$ ipython --no-banner

In [1]: import numpy as np

In [2]: import numpy.linalg as la

In [3]: np.set_printoptions(suppress=True, linewidth=140)

In [4]: def rnd(a):
   ...:     return np.round(a, 2) + 0
   ...: 

In [5]: m1 = np.loadtxt("a.csv", delimiter=",")

In [6]: print(m1)
[[ 2.  2.  0.  0.  0.  0.  0.  0.  0.  0.  0.]
 [ 2. -5.  2.  0.  0.  0.  0.  0.  0.  0.  0.]
 [ 0.  2. -2.  2.  0.  0.  0.  0.  0.  0.  0.]
 [ 0.  0.  2. -3.  2.  0.  0.  0.  0.  0.  0.]
 [ 0.  0.  0.  2.  5.  2.  0.  0.  0.  0.  0.]
 [ 0.  0.  0.  0.  2. -4.  2.  0.  0.  0.  0.]
 [ 0.  0.  0.  0.  0.  2. -5.  2.  0.  0.  0.]
 [ 0.  0.  0.  0.  0.  0.  2. -2.  2.  0.  0.]
 [ 0.  0.  0.  0.  0.  0.  0.  2. -3.  2.  0.]
 [ 0.  0.  0.  0.  0.  0.  0.  0.  2.  5.  2.]
 [ 0.  0.  0.  0.  0.  0.  0.  0.  0.  2. -5.]]

In [7]: print(rnd(la.norm(m1, axis=1)))
[2.83 5.74 3.46 4.12 5.74 4.9  5.74 3.46 4.12 5.74 5.39]

In [8]: print(rnd(la.norm(m1, axis=0)))
[2.83 5.74 3.46 4.12 5.74 4.9  5.74 3.46 4.12 5.74 5.39]

In [9]: print(rnd(la.norm(m1, "nuc")))
45.79

In [10]: w, evecs = la.eigh(m1)

In [11]: print(rnd(la.eigvalsh(m1 @ m1)))
[ 0.    0.05  6.79  8.24 17.61 21.84 30.21 34.22 34.8  43.99 53.27]

In [12]: print(w.sum(), np.trace(m1))
-17.0 -17.0

In [13]: print((w > 1e-8).sum(), (w < -1e-8).sum())
4 7

In [14]: print(rnd(evecs @ np.diag(w) @ evecs.T))
[[ 2.  2.  0.  0.  0.  0.  0.  0.  0.  0.  0.]
 [ 2. -5.  2.  0.  0.  0.  0.  0.  0.  0.  0.]
 [ 0.  2. -2.  2.  0.  0.  0.  0.  0.  0.  0.]
 [ 0.  0.  2. -3.  2.  0.  0.  0.  0.  0.  0.]
 [ 0.  0.  0.  2.  5.  2.  0.  0.  0.  0.  0.]
 [ 0.  0.  0.  0.  2. -4.  2.  0.  0.  0.  0.]
 [ 0.  0.  0.  0.  0.  2. -5.  2.  0.  0.  0.]
 [ 0.  0.  0.  0.  0.  0.  2. -2.  2.  0.  0.]
 [ 0.  0.  0.  0.  0.  0.  0.  2. -3.  2.  0.]
 [ 0.  0.  0.  0.  0.  0.  0.  0.  2.  5.  2.]
 [ 0.  0.  0.  0.  0.  0.  0.  0.  0.  2. -5.]]

In [15]: print(rnd(evecs.T @ evecs))
[[1. 0. 0. 0. 0. 0. 0. 0. 0. 0. 0.]
 [0. 1. 0. 0. 0. 0. 0. 0. 0. 0. 0.]
 [0. 0. 1. 0. 0. 0. 0. 0. 0. 0. 0.]
 [0. 0. 0. 1. 0. 0. 0. 0. 0. 0. 0.]
 [0. 0. 0. 0. 1. 0. 0. 0. 0. 0. 0.]
 [0. 0. 0. 0. 0. 1. 0. 0. 0. 0. 0.]
 [0. 0. 0. 0. 0. 0. 1. 0. 0. 0. 0.]
 [0. 0. 0. 0. 0. 0. 0. 1. 0. 0. 0.]
 [0. 0. 0. 0. 0. 0. 0. 0. 1. 0. 0.]
 [0. 0. 0. 0. 0. 0. 0. 0. 0. 1. 0.]
 [0. 0. 0. 0. 0. 0. 0. 0. 0. 0. 1.]]

In [16]: print(rnd(la.eigvalsh(m1 + 2 * np.eye(11))))
[-5.3  -4.63 -3.5  -2.67 -2.2  -0.87  1.77  2.04  4.61  7.85  7.9 ]

In [17]: print(rnd(evecs.T @ m1 @ evecs))
[[-7.3   0.    0.    0.    0.    0.    0.    0.    0.    0.    0.  ]
 [ 0.   -6.63  0.    0.    0.    0.    0.    0.    0.    0.    0.  ]
 [ 0.    0.   -5.5   0.    0.    0.    0.    0.    0.    0.    0.  ]
 [ 0.    0.    0.   -4.67  0.    0.    0.    0.    0.    0.    0.  ]
 [ 0.    0.    0.    0.   -4.2   0.    0.    0.    0.    0.    0.  ]
 [ 0.    0.    0.    0.    0.   -2.87  0.    0.    0.    0.    0.  ]
 [ 0.    0.    0.    0.    0.    0.   -0.23  0.    0.    0.    0.  ]
 [ 0.    0.    0.    0.    0.    0.    0.    0.04  0.    0.    0.  ]
 [ 0.    0.    0.    0.    0.    0.    0.    0.    2.61  0.    0.  ]
 [ 0.    0.    0.    0.    0.    0.    0.    0.    0.    5.85  0.  ]
 [ 0.    0.    0.    0.    0.    0.    0.    0.    0.    0.    5.9 ]]
